$ python3 -q
>>> import numpy as np
>>> import numpy.linalg as la
>>> np.set_printoptions(precision=3, suppress=True, linewidth=160, sign=" ")
>>> rd = lambda a: np.round(a, 3) + 0
>>> W0 = np.array([[3.0, 5.0, 0.0, 0.0, 0.0],
...     [5.0, -2.0, 5.0, 0.0, 0.0],
...     [0.0, 5.0, 3.0, 5.0, 0.0],
...     [0.0, 0.0, 5.0, -3.0, 5.0],
...     [0.0, 0.0, 0.0, 5.0, 1.0]])
>>> u = np.array([-4, -6, 2, 4, -4])
>>> other = W0 + np.outer(u, np.eye(5)[4])
>>> la.matrix_rank(other - W0)
np.int64(1)
>>> vals, evecs = la.eigh(W0)
>>> x0 = np.array([1, 0, 1, 0, 3])
>>> (np.sign(evecs[:, -1].round(6)) == np.sign(evecs[0, -1].round(6))).astype(int)
array([ 1,  1,  1,  1,  1])
>>> rd(x0 @ W0 @ x0 / (x0 @ x0)), rd(vals[0]), rd(vals[-1])
(np.float64(1.364), np.float64(-9.048), np.float64(9.209))
>>> x0 @ W0 @ x0
np.float64(15.0)
>>> other = np.array([[3, -3], [-3, -3], [1, -2], [1, -2], [-2, -1]])
>>> la.matrix_rank(W0 @ other)
np.int64(2)
>>> other.T @ W0.T
array([[ -6.,  26.,  -7.,  -8.,   3.],
       [-24., -19., -31.,  -9., -11.]])
>>> np.einsum("ij,ij->i", W0, W0)
array([ 34.,  54.,  59.,  59.,  26.])
>>> np.einsum("ik,kj->ji", W0, other)
array([[ -6.,  26.,  -7.,  -8.,   3.],
       [-24., -19., -31.,  -9., -11.]])
>>> W0 @ other
array([[ -6., -24.],
       [ 26., -19.],
       [ -7., -31.],
       [ -8.,  -9.],
       [  3., -11.]])
>>> np.vstack([W0, other.T]).shape
(7, 5)
>>> other = np.array([[9, 1], [-8, 3]])
>>> W2 = np.kron(other, W0)
>>> la.matrix_rank(W2)
np.int64(10)
>>> W2
array([[ 27.,  45.,   0.,   0.,   0.,   3.,   5.,   0.,   0.,   0.],
       [ 45., -18.,  45.,   0.,   0.,   5.,  -2.,   5.,   0.,   0.],
       [  0.,  45.,  27.,  45.,   0.,   0.,   5.,   3.,   5.,   0.],
       [  0.,   0.,  45., -27.,  45.,   0.,   0.,   5.,  -3.,   5.],
       [  0.,   0.,   0.,  45.,   9.,   0.,   0.,   0.,   5.,   1.],
       [-24., -40.,  -0.,  -0.,  -0.,   9.,  15.,   0.,   0.,   0.],
       [-40.,  16., -40.,  -0.,  -0.,  15.,  -6.,  15.,   0.,   0.],
       [ -0., -40., -24., -40.,  -0.,   0.,  15.,   9.,  15.,   0.],
       [ -0.,  -0., -40.,  24., -40.,   0.,   0.,  15.,  -9.,  15.],
       [ -0.,  -0.,  -0., -40.,  -8.,   0.,   0.,   0.,  15.,   3.]])
